$ python -q
>>> import numpy as np
>>> np.set_printoptions(suppress=True, linewidth=120)
>>> def tidy(a):
...     return np.round(a, 2) + 0
... 
>>> arr = np.array([[5.0, 1.0, 1.0, 3.0, 0.0, 0.0, 0.0],
...     [8.0, 2.0, 2.0, 0.0, 0.0, 0.0, 0.0],
...     [7.0, 2.0, 3.0, 6.0, 0.0, 0.0, 0.0],
...     [8.0, 0.0, 4.0, 6.0, 0.0, 0.0, 0.0],
...     [0.0, 0.0, 0.0, 0.0, -6.0, 7.0, -7.0],
...     [0.0, 0.0, 0.0, 0.0, -7.0, 7.0, 9.0],
...     [0.0, 0.0, 0.0, 0.0, -3.0, 0.0, -6.0]])
>>> other = np.linalg.inv(arr)
>>> tidy(np.linalg.det(arr) * other)
array([[ 13608.,   2268.,  -9072.,   2268.,      0.,      0.,      0.],
       [-13608.,   4536.,  22680., -15876.,      0.,      0.,      0.],
       [-40824.,   6804.,  13608.,   6804.,      0.,      0.,      0.],
       [  9072.,  -7560.,   3024.,   -756.,      0.,      0.,      0.],
       [     0.,      0.,      0.,      0.,   4536.,  -4536., -12096.],
       [     0.,      0.,      0.,      0.,   7452.,  -1620., -11124.],
       [     0.,      0.,      0.,      0.,  -2268.,   2268.,   -756.]])
>>> tidy(np.linalg.slogdet(arr)[0])
np.float64(1.0)
>>> tidy(np.linalg.inv(other))
array([[ 5.,  1.,  1.,  3.,  0.,  0.,  0.],
       [ 8.,  2.,  2.,  0.,  0.,  0.,  0.],
       [ 7.,  2.,  3.,  6.,  0.,  0.,  0.],
       [ 8.,  0.,  4.,  6.,  0.,  0.,  0.],
       [ 0.,  0.,  0.,  0., -6.,  7., -7.],
       [ 0.,  0.,  0.,  0., -7.,  7.,  9.],
       [ 0.,  0.,  0.,  0., -3.,  0., -6.]])
>>> (np.abs(other) > 1e-9).astype(int)
array([[1, 1, 1, 1, 0, 0, 0],
       [1, 1, 1, 1, 0, 0, 0],
       [1, 1, 1, 1, 0, 0, 0],
       [1, 1, 1, 1, 0, 0, 0],
       [0, 0, 0, 0, 1, 1, 1],
       [0, 0, 0, 0, 1, 1, 1],
       [0, 0, 0, 0, 1, 1, 1]])
>>> tidy(np.linalg.cond(arr))
np.float64(21.89)
